% python3 -q
>>> import numpy as np
>>> np.set_printoptions(precision=3, suppress=True, linewidth=200, floatmode="fixed")
>>> data = np.load("arr.npy")
>>> print(data)
[[-1.400  0.300  0.700  0.400 -0.500  0.200 -0.400 -1.500 -1.000]
 [ 0.400  1.700  1.100  0.200 -2.700 -0.300  0.700 -0.700  1.000]
 [ 0.800  1.100  0.100  1.300 -1.700 -1.200 -0.600  0.000 -1.800]
 [-2.000 -2.000  0.100  0.100 -1.700  1.500 -0.100 -0.500 -0.500]
 [-0.200  1.400  1.100 -0.200  0.400 -0.700 -0.700 -0.400 -1.200]
 [-1.500  1.800 -0.200  1.800 -0.400 -0.300  0.300 -0.300 -0.100]
 [ 0.800 -1.200 -0.100 -0.400  1.700  1.500  1.100  0.700 -1.900]
 [-0.900 -0.700 -1.000 -0.100  0.400 -0.500  0.400  0.900  0.200]
 [-1.000 -2.100 -0.200  0.800 -0.200 -0.700  0.300 -0.400 -0.700]
 [ 0.546  1.634  0.949  0.163 -2.740 -0.284  0.474 -0.569  1.173]
 [ 0.500  0.200 -0.500  1.000 -2.500  1.900  2.000  0.900 -0.200]]
>>> rng = np.random.default_rng(369936)
>>> labels = rng.permutation(9)
>>> M2 = data[:, labels] * rng.choice([-1, 1], 9)
>>> print(M2)
[[ 1.000 -0.200 -1.400 -0.400  1.500 -0.300  0.400  0.500  0.700]
 [-1.000  0.300  0.400 -0.200  0.700 -1.700 -0.700  2.700  1.100]
 [ 1.800  1.200  0.800 -1.300 -0.000 -1.100  0.600  1.700  0.100]
 [ 0.500 -1.500 -2.000 -0.100  0.500  2.000  0.100  1.700  0.100]
 [ 1.200  0.700 -0.200  0.200  0.400 -1.400  0.700 -0.400  1.100]
 [ 0.100  0.300 -1.500 -1.800  0.300 -1.800 -0.300  0.400 -0.200]
 [ 1.900 -1.500  0.800  0.400 -0.700  1.200 -1.100 -1.700 -0.100]
 [-0.200  0.500 -0.900  0.100 -0.900  0.700 -0.400 -0.400 -1.000]
 [ 0.700  0.700 -1.000 -0.800  0.400  2.100 -0.300  0.200 -0.200]
 [-1.173  0.284  0.546 -0.163  0.569 -1.634 -0.474  2.740  0.949]
 [ 0.200 -1.900  0.500 -1.000 -0.900 -0.200 -2.000  2.500 -0.500]]
>>> left, _, VT = np.linalg.svd(data.T @ M2)
>>> print(np.round(np.linalg.lstsq(data, M2)[0], 3) + 0)
[[ 0.000  0.000  1.000  0.000  0.000  0.000  0.000  0.000  0.000]
 [ 0.000  0.000  0.000  0.000  0.000 -1.000  0.000  0.000  0.000]
 [ 0.000  0.000  0.000  0.000  0.000  0.000  0.000  0.000  1.000]
 [ 0.000  0.000  0.000 -1.000  0.000  0.000  0.000  0.000  0.000]
 [ 0.000  0.000  0.000  0.000  0.000  0.000  0.000 -1.000  0.000]
 [ 0.000 -1.000  0.000  0.000  0.000  0.000  0.000  0.000  0.000]
 [ 0.000  0.000  0.000  0.000  0.000  0.000 -1.000  0.000  0.000]
 [ 0.000  0.000  0.000  0.000 -1.000  0.000  0.000  0.000  0.000]
 [-1.000  0.000  0.000  0.000  0.000  0.000  0.000  0.000  0.000]]
>>> print(np.round(left @ VT, 3) + 0)
[[ 0.000  0.000  1.000  0.000  0.000  0.000  0.000  0.000  0.000]
 [ 0.000  0.000  0.000  0.000  0.000 -1.000  0.000  0.000  0.000]
 [ 0.000  0.000  0.000  0.000  0.000  0.000  0.000  0.000  1.000]
 [ 0.000  0.000  0.000 -1.000  0.000  0.000  0.000  0.000  0.000]
 [ 0.000  0.000  0.000  0.000  0.000  0.000  0.000 -1.000  0.000]
 [ 0.000 -1.000  0.000  0.000  0.000  0.000  0.000  0.000  0.000]
 [ 0.000  0.000  0.000  0.000  0.000  0.000 -1.000  0.000  0.000]
 [ 0.000  0.000  0.000  0.000 -1.000  0.000  0.000  0.000  0.000]
 [-1.000  0.000  0.000  0.000  0.000  0.000  0.000  0.000  0.000]]
